In [1]: import numpy as np

In [2]: np.set_printoptions(precision=2, suppress=True, linewidth=200, sign=" ")

In [3]: arr = np.loadtxt("a.csv", delimiter=",")

In [4]: arr
Out[4]: 
array([[-1.65, -0.79, -0.07],
       [-0.82, -0.39, -0.02],
       [-1.44, -0.73,  0.01],
       [-0.81, -0.4 ,  0.01],
       [ 0.94,  0.51,  0.01],
       [ 0.99,  0.45,  0.  ],
       [-2.49, -1.25, -0.02],
       [ 2.42,  1.18,  0.01],
       [ 3.18,  1.63,  0.01],
       [ 0.6 ,  0.28,  0.01],
       [-4.32, -2.15, -0.01],
       [-2.18, -1.1 ,  0.02],
       [-3.96, -1.95,  0.05],
       [-2.2 , -1.11, -0.01],
       [ 5.44,  2.74, -0.02],
       [-1.56, -0.77, -0.03],
       [-0.35, -0.16, -0.02],
       [-0.48, -0.22,  0.  ],
       [ 1.68,  0.81, -0.04]])

In [5]: other = arr / np.sqrt((arr ** 2).mean(axis=1, keepdims=True))

In [6]: other[12]
Out[6]: array([-1.55, -0.77,  0.02])

In [7]: idx = arr[:, 1] > np.median(arr[:, 1])

In [8]: u = arr[idx].mean(axis=0) - arr[~idx].mean(axis=0)

In [9]: ((arr - arr.mean(axis=0)) @ u > 0).astype(int)
Out[9]: array([ 0,  0,  0,  0,  1,  1,  0,  1,  1,  1,  0,  0,  0,  0,  1,  0,  1,  0,  1])

In [10]: round(float((((arr - arr.mean(axis=0)) @ u > 0) == idx).mean()), 2)
Out[10]: 0.95

In [11]: u.round(2) + 0
Out[11]: array([ 3.75,  1.87,  0.  ])

In [12]: idx.astype(int)
Out[12]: array([ 0,  0,  0,  0,  1,  1,  0,  1,  1,  1,  0,  0,  0,  0,  1,  0,  1,  1,  1])

In [13]: m1 = np.array([[1, 1, -1, -1, -1, -1, 1, 1],
    ...:     [1, 1, 1, 1, -1, -1, -1, -1],
    ...:     [1, -1, 1, -1, -1, 1, -1, 1],
    ...:     [1, -1, -1, 1, 1, -1, -1, 1]])

In [14]: m1
Out[14]: 
array([[ 1,  1, -1, -1, -1, -1,  1,  1],
       [ 1,  1,  1,  1, -1, -1, -1, -1],
       [ 1, -1,  1, -1, -1,  1, -1,  1],
       [ 1, -1, -1,  1,  1, -1, -1,  1]])

In [15]: u, v = m1[3], m1[1]

In [16]: u @ v
Out[16]: np.int64(0)

In [17]: u @ u
Out[17]: np.int64(8)

In [18]: p = (u @ v) / (u @ u) * u

In [19]: (v - p) @ u
Out[19]: np.float64(0.0)

In [20]: np.outer(u, v)
Out[20]: 
array([[ 1,  1,  1,  1, -1, -1, -1, -1],
       [-1, -1, -1, -1,  1,  1,  1,  1],
       [-1, -1, -1, -1,  1,  1,  1,  1],
       [ 1,  1,  1,  1, -1, -1, -1, -1],
       [ 1,  1,  1,  1, -1, -1, -1, -1],
       [-1, -1, -1, -1,  1,  1,  1,  1],
       [-1, -1, -1, -1,  1,  1,  1,  1],
       [ 1,  1,  1,  1, -1, -1, -1, -1]])

In [21]: p
Out[21]: array([ 0., -0., -0.,  0.,  0., -0., -0.,  0.])

In [22]: round(np.linalg.norm(u + v) ** 2 + np.linalg.norm(u - v) ** 2, 2)
Out[22]: np.float64(32.0)

In [23]: v - p
Out[23]: array([ 1.,  1.,  1.,  1., -1., -1., -1., -1.])

In [24]: np.linalg.matrix_rank(np.outer(u, v))
Out[24]: np.int64(1)
